>>> import numpy as np
>>> import numpy.linalg as la
>>> np.set_printoptions(precision=1, suppress=True, linewidth=160)
>>> data = np.load("m.npy")
>>> data
array([[ 3,  1,  0],
       [ 4,  2,  2],
       [ 7,  3,  5],
       [ 7,  6,  7],
       [ 7,  9,  8],
       [10, 11, 11],
       [12, 13, 11],
       [12, 13, 12],
       [14, 15, 13],
       [17, 16, 14],
       [20, 16, 14],
       [20, 17, 14],
       [21, 18, 14],
       [21, 21, 17],
       [22, 21, 19],
       [25, 23, 19],
       [27, 25, 21],
       [27, 27, 22],
       [27, 27, 24],
       [30, 29, 24],
       [31, 29, 26],
       [31, 31, 29],
       [31, 33, 31],
       [33, 35, 32],
       [34, 35, 34],
       [34, 36, 35],
       [36, 39, 35]])
>>> C2 = np.cov(data, rowvar=False)
>>> np.polyfit(data[:, 1], data[:, 2], 1)
array([ 0.9, -0.3])
>>> np.median(data, axis=0)
array([21., 21., 17.])
>>> la.eigvalsh(C2)[::-1]
array([327.9,   3.3,   0.6])
>>> print(np.argsort(-data.std(axis=0).round(6), kind="stable"))
[1 0 2]
>>> data.std(axis=0)
array([10.1, 10.9, 10. ])
>>> np.argwhere(np.triu(np.abs(np.corrcoef(data.T)) > 0.8, 1))
array([[0, 1],
       [0, 2],
       [1, 2]])
>>> B = np.array([[1, 6, 9], [8, 4, 1], [1, 5, 4]])
>>> B[-1] = B[0]
>>> W0 = B + 0.3 * np.eye(3)
>>> W0
array([[1.3, 6. , 9. ],
       [8. , 4.3, 1. ],
       [1. , 6. , 9.3]])
>>> def softmax(z):
...     e = np.exp(z - z.max(axis=-1, keepdims=True))
...     return e / e.sum(axis=-1, keepdims=True)
... 
>>> softmax(W0).sum(axis=1)
array([1., 1., 1.])
>>> np.round(softmax(10 * W0[0]), 1) + 0
array([0., 0., 1.])
>>> att = W0 @ W0.T / np.sqrt(3)
>>> print(softmax(att)[0] @ W0)
[1.1 6.  9.2]
>>> np.round(softmax(att), 1) + 0
array([[0.2, 0. , 0.8],
       [0. , 1. , 0. ],
       [0.2, 0. , 0.8]])
>>> softmax(att).round(6).argmax(axis=1)
array([2, 1, 2])
>>> Ac = data - data.mean(axis=0)
>>> vecs = la.svd(Ac)[2][:1]
>>> B = Ac - Ac @ vecs.T @ vecs
>>> (Ac @ vecs.T).std(axis=0)
array([17.8])
>>> la.norm(B, axis=1).round(6).argmax()
np.int64(12)
>>> np.round(la.norm(B) / la.norm(Ac), 1)
np.float64(0.1)
>>> np.cov(Ac @ vecs.T, rowvar=False)
array(327.9)
>>> left, sv, vt = la.svd(W0)
>>> sv.round(1) + 0
array([16.2,  7.9,  0. ])
>>> B = left[:, :2] @ np.diag(sv[:2]) @ vt[:2]
>>> print(np.round(la.norm(W0 - B, 2), 1), round(float(sv[2]), 1))
0.0 0.0
>>> print(B)
[[1.3 6.  9. ]
 [8.  4.3 1. ]
 [1.  6.  9.3]]
>>> round(la.norm(W0 - B) / la.norm(W0), 1)
np.float64(0.0)
>>> la.matrix_rank(B)
np.int64(2)
>>> B = W0 / la.norm(W0, axis=1, keepdims=True)
>>> C2 = B @ B.T
>>> C2[0]
array([1. , 0.5, 1. ])
>>> round(float(np.degrees(np.arccos(np.clip(C2[0, 2], -1, 1)))), 1)
1.9
>>> la.norm(B, axis=1)
array([1., 1., 1.])
>>> B = la.inv(W0)
>>> round(float(la.cond(W0)), 1)
712.5
>>> np.allclose(B, W0.T)
False
>>> print(la.inv(B))
[[1.3 6.  9. ]
 [8.  4.3 1. ]
 [1.  6.  9.3]]
>>> round(la.slogdet(W0)[0], 1)
np.float64(-1.0)
>>> f = np.array([3, 2, 3, 2])
>>> v = np.array([0, 0, 2, 1])
>>> A = f[:, None] + v[None, :]
>>> A
array([[3, 3, 5, 4],
       [2, 2, 4, 3],
       [3, 3, 5, 4],
       [2, 2, 4, 3]])
>>> # columns 0 and 1 are equal
>>> left, sv, vt = la.svd(A)
>>> np.argmax(sv[:-1] / (sv[1:] + 1e-6)) + 1
np.int64(2)
>>> print(sv.round(1) + 0)
[13.6  0.5  0.   0. ]
>>> B = left[:, :2] @ np.diag(sv[:2]) @ vt[:2]
>>> round(la.norm(A - B, 2), 1), round(sv[2], 1)
(np.float64(0.0), np.float64(0.0))
>>> print(la.matrix_rank(A, rtol=0.05))
1
>>> B
array([[3., 3., 5., 4.],
       [2., 2., 4., 3.],
       [3., 3., 5., 4.],
       [2., 2., 4., 3.]])
>>> la.matrix_rank(B)
np.int64(2)
>>> hat = np.triu(np.array([[-2, 1, 1, -2], [-2, 1, 0, 1], [0, 1, 0, 1], [-2, 2, 0, -2]]), 1) + np.eye(4)
>>> B = hat @ A @ la.inv(hat)
>>> round(la.det(B), 1)
np.float64(0.0)
>>> np.trace(B), np.trace(A)
(np.float64(13.0), np.int64(13))
>>> rng = np.random.default_rng(708589)
>>> labels = rng.permutation(4)
>>> labels
array([1, 3, 2, 0])
>>> B = A[labels][:, labels]
>>> round(float(la.det(B)), 1), round(la.det(A[labels]), 1)
(0.0, np.float64(0.0))
>>> print(B)
[[2 3 4 2]
 [2 3 4 2]
 [3 4 5 3]
 [3 4 5 3]]
>>> np.diag(B)
array([2, 3, 5, 3])
>>> F = np.loadtxt("sample11.csv", delimiter=",")
>>> F
array([[ 1.,  1.,  0.],
       [ 1.,  1.,  2.],
       [ 3.,  1.,  3.],
       [ 5.,  1.,  5.],
       [ 6.,  3.,  7.],
       [ 7.,  3.,  9.],
       [ 8.,  5.,  9.],
       [ 9.,  6., 10.],
       [10.,  8., 11.],
       [10.,  8., 13.],
       [11.,  8., 14.],
       [13., 10., 16.],
       [13., 10., 16.],
       [15., 11., 17.],
       [17., 13., 18.],
       [18., 14., 20.],
       [19., 16., 20.],
       [20., 18., 20.],
       [22., 19., 20.]])
>>> # rows 11 and 12 are equal
>>> B = np.c_[F[:, :1] @ np.array([[3]]), np.array([0, 0, 1, 2, 1, 1, 1, 0, 0, 0, 2, 2, 0, 1, 2, 0, 2, 2, 2])]
>>> B
array([[ 3.,  0.],
       [ 3.,  0.],
       [ 9.,  1.],
       [15.,  2.],
       [18.,  1.],
       [21.,  1.],
       [24.,  1.],
       [27.,  0.],
       [30.,  0.],
       [30.,  0.],
       [33.,  2.],
       [39.,  2.],
       [39.,  0.],
       [45.,  1.],
       [51.,  2.],
       [54.,  0.],
       [57.,  2.],
       [60.,  2.],
       [66.,  2.]])
>>> np.round(la.lstsq(F, B[:, 0])[0], 1) + 0
array([3., 0., 0.])
>>> np.round(la.norm(B - F @ la.lstsq(F, B)[0], axis=0), 1) + 0
array([0. , 3.1])
>>> la.matrix_rank(np.c_[F, B])
np.int64(4)
>>> m1 = np.array([[0, 1, 0, 0], [1, 0, 0, 0], [0, 0, 0, 1], [0, 0, 1, 0]])
>>> m1
array([[0, 1, 0, 0],
       [1, 0, 0, 0],
       [0, 0, 0, 1],
       [0, 0, 1, 0]])
>>> # keeps lengths
>>> labels = rng.permutation(3)
>>> B = W0[:, labels] * rng.choice([-1, 1], 3)
>>> print(B)
[[-9.   1.3  6. ]
 [-1.   8.   4.3]
 [-9.3  1.   6. ]]
>>> left, _, vt = la.svd(W0.T @ B)
>>> print(np.round(left @ vt, 1) + 0)
[[ 0.  1.  0.]
 [ 0.  0.  1.]
 [-1.  0.  0.]]
>>> m1 @ m1
array([[1, 0, 0, 0],
       [0, 1, 0, 0],
       [0, 0, 1, 0],
       [0, 0, 0, 1]])
>>> Lm = np.diag(m1.sum(axis=1)) - m1
>>> print(round(la.det(Lm[1:, 1:])))
0
>>> arr = np.array([[3, 1], [1, 3]])
>>> # equal to its transpose
>>> x0 = np.ones(2)
>>> for _ in range(5):
...     x0 = arr @ x0
...     x0 /= la.norm(x0)
...     print(round(x0 @ arr @ x0, 1))
... 
4.0
4.0
4.0
4.0
4.0
>>> np.round(la.eigvalsh(arr)[-1], 1)
np.float64(4.0)
>>> x0
array([0.7, 0.7])
>>> f = np.array([2, 5])
>>> np.correlate(arr[1], arr[0], "full")
array([1, 6, 9])
>>> print(np.array([np.convolve(row, f, "same") for row in arr]))
[[ 6 17]
 [ 2 11]]
>>> np.convolve(arr[1], f)
array([ 2, 11, 15])
>>> E = np.load("test19.npy")
>>> E
array([[  3.,  -6.,  -2.,  -4.],
       [  0.,   1.,   2.,   0.],
       [ -4.,   4.,  -1.,   4.],
       [  6., -10.,  -4.,  -7.]])
>>> blk = np.stack([E, 4 * E, E[::-1]])
>>> la.det(blk)
array([  -3., -768.,   -3.])
>>> la.matrix_rank(blk)
array([4, 4, 4])
>>> blk.shape
(3, 4, 4)
>>> np.einsum("bij,cij->bc", blk, blk)
array([[ 320., 1280.,  232.],
       [1280., 5120.,  928.],
       [ 232.,  928.,  320.]])
>>> print(la.norm(blk, axis=(1, 2)))
[17.9 71.6 17.9]
>>> la.matrix_rank(blk.reshape(3, -1))
np.int64(2)
>>> th = np.radians(45)
>>> Rm = np.eye(2)
>>> Rm[0, 0] = Rm[1, 1] = np.cos(th)
>>> Rm[0, 1], Rm[1, 0] = -np.sin(th), np.sin(th)
>>> Rm
array([[ 0.7, -0.7],
       [ 0.7,  0.7]])
>>> B = arr @ Rm.T
>>> B
array([[ 1.4,  2.8],
       [-1.4,  2.8]])
>>> round(float(la.det(Rm)), 1), round(np.trace(Rm), 1)
(1.0, np.float64(1.4))
>>> (B - B.T) / 2
array([[ 0. ,  2.1],
       [-2.1,  0. ]])
>>> np.allclose(B, B.T)
False
>>> print(la.matrix_power(B, 4))
[[-68.  24.]
 [-12. -56.]]
>>> np.sort(np.abs(la.eigvals(B)))
array([2.8, 2.8])
>>> la.matrix_rank(E)
np.int64(4)
>>> la.svd(E, compute_uv=False)
array([17.5,  3.6,  0.6,  0.1])
>>> E.shape
(4, 4)
>>> round(la.norm(E), 1)
np.float64(17.9)
>>> print(np.diff(E, axis=0))
[[ -3.   7.   4.   4.]
 [ -4.   3.  -3.   4.]
 [ 10. -14.  -3. -11.]]
>>> E - E[0]
array([[ 0.,  0.,  0.,  0.],
       [-3.,  7.,  4.,  4.],
       [-7., 10.,  1.,  8.],
       [ 3., -4., -2., -3.]])
>>> [round(float(x), 1) for x in la.svd(F, compute_uv=False)[:3]]
[91.7, 7.2, 2.7]
>>> np.abs(la.svd(F)[2][-1])
array([0.8, 0.4, 0.4])
>>> np.round(la.norm(F, 2) / la.norm(F), 1)
np.float64(1.0)
>>> K = np.load("data.npy")
>>> K
array([[ 0., -2.,  2., -5.],
       [-2.,  0.,  0.,  0.],
       [ 2.,  0.,  0.,  0.],
       [-5.,  0.,  0.,  0.]])
>>> B = K / la.norm(K, axis=1, keepdims=True)
>>> C2 = B @ B.T
>>> C2[0]
array([1., 0., 0., 0.])
>>> C2
array([[ 1.,  0.,  0.,  0.],
       [ 0.,  1., -1.,  1.],
       [ 0., -1.,  1., -1.],
       [ 0.,  1., -1.,  1.]])
>>> (C2 - 2 * np.eye(4)).round(6).argmax(axis=1)
array([1, 3, 0, 1])
>>> np.degrees(np.arccos(np.clip(C2[0, 2], -1, 1)))
np.float64(90.0)
>>> np.all(la.eigvalsh(K) > 0)
np.False_
>>> np.round(la.eigvalsh(K).min(), 1)
np.float64(-5.7)
>>> print([round(float(la.det(K[:i, :i])), 2) + 0 for i in range(1, 5)])
[0.0, -4.0, 0.0, 0.0]
>>> round(float(la.norm(K, 2) / la.norm(K)), 1)
0.7
>>> np.abs(np.diag(la.qr(K)[1])) > 1e-9
array([ True,  True, False, False])
>>> print(round(np.trace(la.pinv(K) @ K), 1))
2.0
>>> la.lstsq(K[:-1].T, K[-1])[2]
np.int32(2)
>>> print(np.allclose(K[:-1].T @ la.lstsq(K[:-1].T, K[-1])[0], K[-1]))
True
>>> left, sv, vt = la.svd(K)
>>> vecs = vt[:(sv > 1e-8).sum()]
>>> x0 = K[0] + 2 * K[1] + rng.integers(2) * np.eye(4)[1]
>>> x0
array([-4., -2.,  2., -5.])
>>> np.diag(vecs.T @ vecs)
array([1. , 0.1, 0.1, 0.8])
>>> np.allclose(vecs.T @ vecs @ x0, x0)
True
>>> la.matrix_rank(np.vstack([K, x0]))
np.int64(2)
